% ipython --no-banner

In [1]: import numpy as np

In [2]: np.set_printoptions(precision=2, suppress=True, linewidth=140, legacy="1.25")

In [3]: rnd = lambda a: np.round(a, 2) + 0

In [4]: Y = np.array([[4], [3], [3], [4], [1], [5], [5], [1], [0]])

In [5]: C = np.array([[-3, -1, 9]])

In [6]: X = Y @ C

In [7]: X
Out[7]: 
array([[-12,  -4,  36],
       [ -9,  -3,  27],
       [ -9,  -3,  27],
       [-12,  -4,  36],
       [ -3,  -1,   9],
       [-15,  -5,  45],
       [-15,  -5,  45],
       [ -3,  -1,   9],
       [  0,   0,   0]])

In [8]: rank = np.linalg.matrix_rank(X)

In [9]: rank
Out[9]: 1

In [10]: ns = np.linalg.svd(X)[2][rank:].T

In [11]: rnd(X @ ns)
Out[11]: 
array([[0., 0.],
       [0., 0.],
       [0., 0.],
       [0., 0.],
       [0., 0.],
       [0., 0.],
       [0., 0.],
       [0., 0.],
       [0., 0.]])

In [12]: [int(np.linalg.matrix_rank(X[:, :j + 1])) for j in range(3)]
Out[12]: [1, 1, 1]

In [13]: np.allclose(X @ ns, 0)
Out[13]: True

In [14]: mat = np.array([[2.4, 2.1, 0.7, -1.8, 1.4, -1.1, 0.4, 0.2],
    ...:     [0.2, -0.5, -0.4, 1.5, -0.3, -0.8, -0.1, 1.1],
    ...:     [0.2, -0.7, 0.2, -0.1, -0.1, 0.8, 1.7, -0.6],
    ...:     [-2.3, -1.8, -0.2, 0.9, 1.9, -1.0, -0.6, -1.3],
    ...:     [0.5, 0.3, 1.0, 0.0, 0.4, 0.2, 0.4, -1.2],
    ...:     [-1.3, -0.9, -1.1, 0.2, 1.4, 0.1, 0.8, 0.7],
    ...:     [1.7, 0.5, -0.9, 1.3, -1.1, 0.6, 1.3, -0.5],
    ...:     [0.5, -0.6, 0.3, 2.9, -0.3, 0.0, -0.2, -0.5],
    ...:     [-1.1, 0.4, 0.2, -1.5, 0.2, -0.8, -0.2, -1.4],
    ...:     [0.0, -1.2, -0.1, -1.2, -1.7, -0.7, 1.1, 0.4],
    ...:     [-1.1, 0.3, 1.5, 0.5, 0.5, -0.3, -0.2, -0.1]])

In [15]: mat[10] *= 5

In [16]: mat
Out[16]: 
array([[ 2.4,  2.1,  0.7, -1.8,  1.4, -1.1,  0.4,  0.2],
       [ 0.2, -0.5, -0.4,  1.5, -0.3, -0.8, -0.1,  1.1],
       [ 0.2, -0.7,  0.2, -0.1, -0.1,  0.8,  1.7, -0.6],
       [-2.3, -1.8, -0.2,  0.9,  1.9, -1. , -0.6, -1.3],
       [ 0.5,  0.3,  1. ,  0. ,  0.4,  0.2,  0.4, -1.2],
       [-1.3, -0.9, -1.1,  0.2,  1.4,  0.1,  0.8,  0.7],
       [ 1.7,  0.5, -0.9,  1.3, -1.1,  0.6,  1.3, -0.5],
       [ 0.5, -0.6,  0.3,  2.9, -0.3,  0. , -0.2, -0.5],
       [-1.1,  0.4,  0.2, -1.5,  0.2, -0.8, -0.2, -1.4],
       [ 0. , -1.2, -0.1, -1.2, -1.7, -0.7,  1.1,  0.4],
       [-5.5,  1.5,  7.5,  2.5,  2.5, -1.5, -1. , -0.5]])

In [17]: Y = np.c_[mat[:, :2] @ np.array([[4, 4], [-5, -3]]), np.array([9, 6, 4, 2, 5, 6, 4, 6, 5, 1, 6])]

In [18]: rnd(Y)
Out[18]: 
array([[ -0.9,   3.3,   9. ],
       [  3.3,   2.3,   6. ],
       [  4.3,   2.9,   4. ],
       [ -0.2,  -3.8,   2. ],
       [  0.5,   1.1,   5. ],
       [ -0.7,  -2.5,   6. ],
       [  4.3,   5.3,   4. ],
       [  5. ,   3.8,   6. ],
       [ -6.4,  -5.6,   5. ],
       [  6. ,   3.6,   1. ],
       [-29.5, -26.5,   6. ]])

In [19]: rnd(np.linalg.norm(Y - mat @ np.linalg.lstsq(mat, Y)[0], axis=0))
Out[19]: array([0.  , 0.  , 6.42])

In [20]: rnd(np.linalg.norm(np.linalg.qr(mat)[0].T @ Y, axis=0) ** 2 / ((Y ** 2).sum(axis=0) + 1e-12))
Out[20]: array([1.  , 1.  , 0.87])

In [21]: U, s, Vt = np.linalg.svd(X)

In [22]: V = Vt[:(s > 1e-8).sum()]

In [23]: rng = np.random.default_rng(910236)

In [24]: x0 = X[2] + -1 * X[6] + rng.integers(2) * np.eye(3)[0]

In [25]: x0
Out[25]: array([  7.,   2., -18.])

In [26]: np.linalg.matrix_rank(np.vstack([X, x0]))
Out[26]: 2

In [27]: np.allclose(V.T @ V @ x0, x0)
Out[27]: False

In [28]: rnd(V.T @ V)
Out[28]: 
array([[ 0.1 ,  0.03, -0.3 ],
       [ 0.03,  0.01, -0.1 ],
       [-0.3 , -0.1 ,  0.89]])

In [29]: rnd(np.diag(V.T @ V))
Out[29]: array([0.1 , 0.01, 0.89])

In [30]: rnd(np.linalg.norm(x0 - V.T @ V @ x0))
Out[30]: 0.95

In [31]: x0 = np.array([1, -2, 2, 0, 1, 1, 2, 1])

In [32]: rhs = mat @ x0

In [33]: rnd(np.linalg.pinv(mat) @ mat)
Out[33]: 
array([[1., 0., 0., 0., 0., 0., 0., 0.],
       [0., 1., 0., 0., 0., 0., 0., 0.],
       [0., 0., 1., 0., 0., 0., 0., 0.],
       [0., 0., 0., 1., 0., 0., 0., 0.],
       [0., 0., 0., 0., 1., 0., 0., 0.],
       [0., 0., 0., 0., 0., 1., 0., 0.],
       [0., 0., 0., 0., 0., 0., 1., 0.],
       [0., 0., 0., 0., 0., 0., 0., 1.]])

In [34]: rnd(rhs)
Out[34]: array([ 0.9,  0.2,  5.5, -0.7,  2.1,  2.1,  0.5,  1.1, -3.9,  2.4,  5. ])

In [35]: rnd(np.linalg.solve(mat.T @ mat, mat.T @ rhs))
Out[35]: array([ 1., -2.,  2.,  0.,  1.,  1.,  2.,  1.])

In [36]: rhs = rhs + 0.3 * rng.normal(size=11)

In [37]: rnd(rhs)
Out[37]: array([ 0.55,  0.05,  5.41, -0.48,  2.14,  1.82,  0.71,  1.17, -3.37,  2.19,  5.74])

In [38]: coef, *_ = np.linalg.lstsq(mat, rhs)

In [39]: [round(float(np.linalg.norm(np.linalg.solve(mat.T @ mat + lam * np.eye(8), mat.T @ rhs))), 2) for lam in (0, 1, 10, 100)]
Out[39]: [3.67, 2.86, 1.28, 0.31]

In [40]: rnd(np.linalg.norm(rhs - mat @ coef))
Out[40]: 0.1

In [41]: coef.round()
Out[41]: array([ 1., -2.,  2.,  0.,  1.,  1.,  2.,  1.])

In [42]: rnd(mat.T @ (rhs - mat @ coef))
Out[42]: array([0., 0., 0., 0., 0., 0., 0., 0.])

In [43]: rnd(coef)
Out[43]: array([ 0.8 , -1.76,  1.9 ,  0.07,  0.85,  0.94,  1.99,  0.76])

In [44]: x0 = np.array([-3, 5, -4, 3, -4, -3, 3, -3])

In [45]: rhs = mat @ x0

In [46]: coef, lr = np.zeros(8), 1 / np.linalg.norm(mat, 2) ** 2

In [47]: for i in range(300):
    ...:     coef -= lr * mat.T @ (mat @ coef - rhs)
    ...:     if i % 50 == 0: print(i, round(np.linalg.norm(mat @ coef - rhs), 2))
    ...: 
0 14.81
50 6.04
100 3.4
150 1.92
200 1.08
250 0.61

In [48]: rnd(coef)
Out[48]: array([-2.88,  4.81, -3.87,  2.95, -3.94, -2.91,  2.9 , -2.97])

In [49]: K = np.load("mat.npy")

In [50]: K
Out[50]: 
array([[0., 1., 0.],
       [0., 3., 0.],
       [0., 0., 2.]])

In [51]: rnd(K.mean(axis=0))
Out[51]: array([0.  , 1.33, 0.67])

In [52]: rnd(np.linalg.svd(K, compute_uv=False))
Out[52]: array([3.16, 2.  , 0.  ])

In [53]: np.count_nonzero(K)
Out[53]: 3

In [54]: K.sum(axis=0)
Out[54]: array([0., 4., 2.])

In [55]: K.sum(axis=1)
Out[55]: array([1., 3., 2.])

In [56]: rnd(np.linalg.norm(K))
Out[56]: 3.74

In [57]: r0, g = mat[2], mat[6]

In [58]: r0 @ r0
Out[58]: 4.48

In [59]: r0 @ g
Out[59]: 2.78

In [60]: pr = (r0 @ g) / (r0 @ r0) * r0

In [61]: rnd(np.linalg.norm(r0 + g) ** 2 + np.linalg.norm(r0 - g) ** 2)
Out[61]: 27.26

In [62]: rnd(pr)
Out[62]: array([ 0.12, -0.43,  0.12, -0.06, -0.06,  0.5 ,  1.05, -0.37])

In [63]: np.argsort(-np.linalg.norm(K, axis=0).round(6), kind="stable")[:3]
Out[63]: array([1, 2, 0])

In [64]: rnd(np.linalg.norm(K, 2) / np.linalg.norm(K))
Out[64]: 0.85

In [65]: [round(float(x), 2) for x in np.linalg.svd(K, compute_uv=False)[:3]]
Out[65]: [3.16, 2.0, 0.0]

In [66]: rank = np.linalg.matrix_rank(K)

In [67]: rank
Out[67]: 2

In [68]: ns = np.linalg.svd(K)[2][rank:].T

In [69]: np.allclose(K @ ns, 0)
Out[69]: True

In [70]: [int(np.linalg.matrix_rank(K[:, :j + 1])) for j in range(3)]
Out[70]: [0, 1, 2]

In [71]: O, _ = np.linalg.qr(np.array([[1.3, 1.4, 1.3, 0.5, 0.5, 0.3, -0.9],
    ...:     [0.4, 0.2, -0.5, 0.8, 1.2, -0.6, 0.0],
    ...:     [-1.4, 0.7, 0.1, 2.4, 0.4, 0.0, 0.9],
    ...:     [0.3, 0.8, 2.0, 0.6, -2.3, 0.8, -0.9],
    ...:     [0.1, 1.1, -0.6, 1.2, 0.5, -0.5, 0.1],
    ...:     [-0.4, -0.9, -0.3, 1.6, -0.5, 0.4, -1.3],
    ...:     [0.1, -0.9, -1.1, -0.1, 0.9, -0.6, -1.3]]))

In [72]: evals = np.array([2, 4, 5, 4, -2, 1, -1])

In [73]: feats = O @ np.diag(evals) @ O.T

In [74]: rnd(feats)
Out[74]: 
array([[ 1.43,  0.45, -0.23,  1.3 ,  1.28,  0.5 , -0.76],
       [ 0.45,  0.99,  0.1 , -0.25,  1.52,  0.64,  1.44],
       [-0.23,  0.1 ,  1.96,  0.97,  1.46,  0.39, -0.83],
       [ 1.3 , -0.25,  0.97,  2.59, -1.91,  0.31, -0.93],
       [ 1.28,  1.52,  1.46, -1.91,  1.89, -0.86,  0.13],
       [ 0.5 ,  0.64,  0.39,  0.31, -0.86,  3.17,  0.94],
       [-0.76,  1.44, -0.83, -0.93,  0.13,  0.94,  0.97]])

In [75]: # equal to its transpose

In [76]: evals, V = np.linalg.eigh(feats)

In [77]: x0 = np.array([4, 0, 8, 4, 7, 7, 9])

In [78]: (np.sign(V[:, -1].round(6)) == np.sign(V[0, -1].round(6))).astype(int)
Out[78]: array([1, 0, 1, 1, 0, 1, 0])

In [79]: rnd(np.linalg.eigvalsh(feats[1:, 1:]))
Out[79]: array([-1.45, -0.53,  1.18,  3.38,  4.  ,  4.99])

In [80]: O, V = np.linalg.qr(feats[:, :4])[0], np.linalg.qr(feats[:, 4:])[0]

In [81]: s = np.linalg.svd(O.T @ V, compute_uv=False)

In [82]: rnd(s)
Out[82]: array([0.87, 0.74, 0.52])

In [83]: np.all(np.linalg.eigvalsh(feats) > 0)
Out[83]: False

In [84]: try:
    ...:     np.linalg.cholesky(feats)
    ...: except np.linalg.LinAlgError as e:
    ...:     print(repr(e))
    ...: 
LinAlgError('Matrix is not positive definite')

In [85]: F = np.array([[0, 4, 3, 1, 1, 2],
    ...:     [1, 0, 3, 0, 3, 1],
    ...:     [0, 0, 1, 0, 1, 0],
    ...:     [1, 4, 0, 1, 2, 1],
    ...:     [3, 12, 3, 3, 1, 3],
    ...:     [3, 4, 1, 1, 1, 3],
    ...:     [3, 8, 3, 2, 1, 0],
    ...:     [3, 0, 3, 0, 2, 2],
    ...:     [2, 12, 1, 3, 2, 2]])

In [86]: F
Out[86]: 
array([[ 0,  4,  3,  1,  1,  2],
       [ 1,  0,  3,  0,  3,  1],
       [ 0,  0,  1,  0,  1,  0],
       [ 1,  4,  0,  1,  2,  1],
       [ 3, 12,  3,  3,  1,  3],
       [ 3,  4,  1,  1,  1,  3],
       [ 3,  8,  3,  2,  1,  0],
       [ 3,  0,  3,  0,  2,  2],
       [ 2, 12,  1,  3,  2,  2]])

In [87]: rnd(mat.sum(axis=1))
Out[87]: array([ 4.3,  0.7,  1.4, -4.4,  1.6, -0.1,  2.9,  2.1, -4.2, -3.4,  5.5])

In [88]: rnd(mat - mat[0])
Out[88]: 
array([[ 0. ,  0. ,  0. ,  0. ,  0. ,  0. ,  0. ,  0. ],
       [-2.2, -2.6, -1.1,  3.3, -1.7,  0.3, -0.5,  0.9],
       [-2.2, -2.8, -0.5,  1.7, -1.5,  1.9,  1.3, -0.8],
       [-4.7, -3.9, -0.9,  2.7,  0.5,  0.1, -1. , -1.5],
       [-1.9, -1.8,  0.3,  1.8, -1. ,  1.3,  0. , -1.4],
       [-3.7, -3. , -1.8,  2. ,  0. ,  1.2,  0.4,  0.5],
       [-0.7, -1.6, -1.6,  3.1, -2.5,  1.7,  0.9, -0.7],
       [-1.9, -2.7, -0.4,  4.7, -1.7,  1.1, -0.6, -0.7],
       [-3.5, -1.7, -0.5,  0.3, -1.2,  0.3, -0.6, -1.6],
       [-2.4, -3.3, -0.8,  0.6, -3.1,  0.4,  0.7,  0.2],
       [-7.9, -0.6,  6.8,  4.3,  1.1, -0.4, -1.4, -0.7]])

In [89]: np.unravel_index(np.abs(mat).argmax(), mat.shape)
Out[89]: (10, 2)

In [90]: Y = np.array([[-0.4, 1.7, -0.1, -0.7],
    ...:     [0.7, 0.1, 0.8, 0.4],
    ...:     [-0.3, -1.7, 0.8, 1.9],
    ...:     [0.3, -0.4, 0.5, 2.8],
    ...:     [-1.1, 0.0, 1.3, -0.7]])

In [91]: C = np.array([[1.7, 0.5, 1.3, 0.8, 0.1, 1.4],
    ...:     [-1.1, 1.9, 0.9, 0.4, -1.4, 0.7],
    ...:     [0.7, -0.6, 0.8, 0.5, -1.4, 1.3],
    ...:     [-0.1, -0.1, -0.3, -2.2, 0.2, -0.9]])

In [92]: m1 = Y @ C

In [93]: rnd(m1)
Out[93]: 
array([[-2.55,  3.16,  1.14,  1.85, -2.42,  1.13],
       [ 1.6 ,  0.02,  1.52,  0.12, -1.11,  1.73],
       [ 1.73, -4.05, -1.85, -4.7 ,  1.61, -2.28],
       [ 1.02, -1.19, -0.41, -5.83,  0.45, -1.73],
       [-0.89, -1.26, -0.18,  1.31, -2.07,  0.78]])

In [94]: # rows and columns are dependent

In [95]: cov = m1.T @ m1

In [96]: rnd(np.diag(cov))
Out[96]: array([13.89, 29.39,  7.23, 61.23, 14.17, 13.07])

In [97]: rnd(np.linalg.eigvalsh(cov)[::-1])
Out[97]: array([108.78,  13.5 ,   9.16,   7.55,   0.  ,   0.  ])

In [98]: (m1 @ m1.T).shape
Out[98]: (5, 5)

In [99]: np.allclose(cov, cov.T)
Out[99]: True

In [100]: np.linalg.matrix_rank(cov)
Out[100]: 4

In [101]: Y = m1 / np.linalg.norm(m1, axis=1, keepdims=True)

In [102]: cov = Y @ Y.T

In [103]: (np.abs(cov) > 0.9).astype(int)
Out[103]: 
array([[1, 0, 0, 0, 0],
       [0, 1, 0, 0, 0],
       [0, 0, 1, 0, 0],
       [0, 0, 0, 1, 0],
       [0, 0, 0, 0, 1]])

In [104]: rnd(cov)
Out[104]: 
array([[ 1.  ,  0.16, -0.89, -0.62,  0.4 ],
       [ 0.16,  1.  , -0.29, -0.17,  0.23],
       [-0.89, -0.29,  1.  ,  0.86, -0.34],
       [-0.62, -0.17,  0.86,  1.  , -0.49],
       [ 0.4 ,  0.23, -0.34, -0.49,  1.  ]])

In [105]: rank = np.linalg.matrix_rank(m1)

In [106]: rank
Out[106]: 4

In [107]: ns = np.linalg.svd(m1)[2][rank:].T

In [108]: np.allclose(m1 @ ns, 0)
Out[108]: True

In [109]: [int(np.linalg.matrix_rank(m1[:, :j + 1])) for j in range(6)]
Out[109]: [1, 2, 3, 4, 4, 4]

In [110]: rnd(ns @ ns.T)
Out[110]: 
array([[ 0.3 ,  0.17, -0.24,  0.08, -0.25, -0.23],
       [ 0.17,  0.13, -0.26,  0.02, -0.13, -0.01],
       [-0.24, -0.26,  0.66,  0.06,  0.14, -0.28],
       [ 0.08,  0.02,  0.06,  0.06, -0.09, -0.19],
       [-0.25, -0.13,  0.14, -0.09,  0.21,  0.25],
       [-0.23, -0.01, -0.28, -0.19,  0.25,  0.64]])

In [111]: E = np.load("m.npy")

In [112]: rnd(E)
Out[112]: 
array([[-0.43,  0.01,  0.22,  0.2 ,  0.08,  0.12],
       [ 0.08, -0.04,  0.02,  0.4 , -0.36, -0.61],
       [-0.43, -0.41,  0.02,  0.29, -0.15,  0.28],
       [ 0.32, -0.57,  0.03,  0.06, -0.2 ,  0.38],
       [ 0.  , -0.1 , -0.09, -0.56, -0.23, -0.17],
       [-0.4 , -0.55, -0.1 , -0.33,  0.03, -0.26],
       [ 0.38, -0.32, -0.15, -0.13,  0.58, -0.12],
       [ 0.05,  0.03,  0.85, -0.36, -0.09,  0.05],
       [ 0.08, -0.11,  0.29,  0.31,  0.5 ,  0.02],
       [ 0.4 , -0.04, -0.07,  0.07, -0.39,  0.31],
       [-0.21,  0.29, -0.29, -0.21,  0.1 ,  0.41]])

In [113]: # keeps lengths

In [114]: P = E @ np.linalg.solve(E.T @ E, E.T)

In [115]: rnd(np.diag(P))
Out[115]: array([0.3 , 0.68, 0.54, 0.62, 0.41, 0.65, 0.63, 0.88, 0.45, 0.42, 0.44])

In [116]: rnd(P)
Out[116]: 
array([[ 0.3 , -0.05,  0.27, -0.09, -0.17,  0.05, -0.19,  0.1 ,  0.13, -0.17,  0.05],
       [-0.05,  0.68, -0.02, -0.09, -0.04,  0.01, -0.14, -0.13, -0.05,  0.01, -0.41],
       [ 0.27, -0.02,  0.54,  0.25, -0.14,  0.22, -0.19, -0.1 ,  0.04,  0.01,  0.01],
       [-0.09, -0.09,  0.25,  0.62,  0.  ,  0.05,  0.13,  0.04,  0.02,  0.35, -0.12],
       [-0.17, -0.04, -0.14,  0.  ,  0.41,  0.28,  0.  ,  0.13, -0.3 ,  0.01,  0.02],
       [ 0.05,  0.01,  0.22,  0.05,  0.28,  0.65,  0.13, -0.03, -0.09, -0.25, -0.08],
       [-0.19, -0.14, -0.19,  0.13,  0.  ,  0.13,  0.63, -0.13,  0.27, -0.1 , -0.09],
       [ 0.1 , -0.13, -0.1 ,  0.04,  0.13, -0.03, -0.13,  0.88,  0.1 , -0.01, -0.17],
       [ 0.13, -0.05,  0.04,  0.02, -0.3 , -0.09,  0.27,  0.1 ,  0.45, -0.15, -0.14],
       [-0.17,  0.01,  0.01,  0.35,  0.01, -0.25, -0.1 , -0.01, -0.15,  0.42, -0.01],
       [ 0.05, -0.41,  0.01, -0.12,  0.02, -0.08, -0.09, -0.17, -0.14, -0.01,  0.44]])

In [117]: np.trace(P)
Out[117]: 6.0

In [118]: rnd(P @ E[:, 4])
Out[118]: array([ 0.08, -0.36, -0.15, -0.2 , -0.23,  0.03,  0.58, -0.09,  0.5 , -0.39,  0.1 ])
